$ ipython --no-banner

In [1]: import numpy as np

In [2]: from numpy import linalg as LA

In [3]: np.set_printoptions(precision=2, suppress=True, linewidth=140)

In [4]: rng = np.random.default_rng(6387)

In [5]: m1 = rng.normal(size=(12, 4))

In [6]: m1 = 10 * m1 / LA.norm(m1, axis=1, keepdims=True)

In [7]: m1
Out[7]: 
array([[ 8.82,  3.97,  0.6 , -2.48],
       [-3.57,  6.88,  6.3 ,  0.45],
       [ 3.2 ,  4.76, -8.02, -1.67],
       [ 7.91,  1.97,  1.87, -5.49],
       [ 7.15,  6.28,  0.84,  2.96],
       [-3.4 ,  0.78,  9.01,  2.59],
       [ 1.68, -8.11, -1.67, -5.35],
       [ 2.08, -0.01, -9.78,  0.23],
       [ 8.19,  1.57,  0.44, -5.51],
       [ 3.74,  0.05,  5.63, -7.37],
       [ 3.37,  1.95,  8.51,  3.52],
       [-3.41,  0.56,  4.56, -8.2 ]])

In [8]: Uu, s, Vh = LA.svd(m1, full_matrices=False)

In [9]: np.round(Uu.T @ m1 @ Vh.T, 2) + 0
Out[9]: 
array([[20.87,  0.  ,  0.  ,  0.  ],
       [ 0.  , 20.33,  0.  ,  0.  ],
       [ 0.  ,  0.  , 15.9 ,  0.  ],
       [ 0.  ,  0.  ,  0.  ,  9.9 ]])

In [10]: (s > 1e-8).sum()
Out[10]: np.int64(4)

In [11]: s / s[0]
Out[11]: array([1.  , 0.97, 0.76, 0.47])

In [12]: Xc = m1 - m1.mean(axis=0)

In [13]: evecs = LA.svd(Xc)[2][:3]

In [14]: A2 = Xc - Xc @ evecs.T @ evecs

In [15]: LA.norm(A2, axis=1).round(6).argmax()
Out[15]: np.int64(6)

In [16]: round(LA.norm(A2) / LA.norm(Xc), 2)
Out[16]: np.float64(0.3)

In [17]: A2.std(axis=0)
Out[17]: array([0.82, 2.  , 0.29, 1.64])

In [18]: (Xc @ evecs.T).std(axis=0)
Out[18]: array([6.02, 4.6 , 4.02])

In [19]: np.diag(evecs.T @ evecs)
Out[19]: array([0.91, 0.46, 0.99, 0.64])

In [20]: hat = m1 @ LA.solve(m1.T @ m1, m1.T)

In [21]: round(np.trace(hat), 2)
Out[21]: np.float64(4.0)

In [22]: hat @ m1[:, 1]
Out[22]: array([ 3.97,  6.88,  4.76,  1.97,  6.28,  0.78, -8.11, -0.01,  1.57,  0.05,  1.95,  0.56])

In [23]: LA.matrix_rank(np.eye(12) - hat)
Out[23]: np.int64(8)
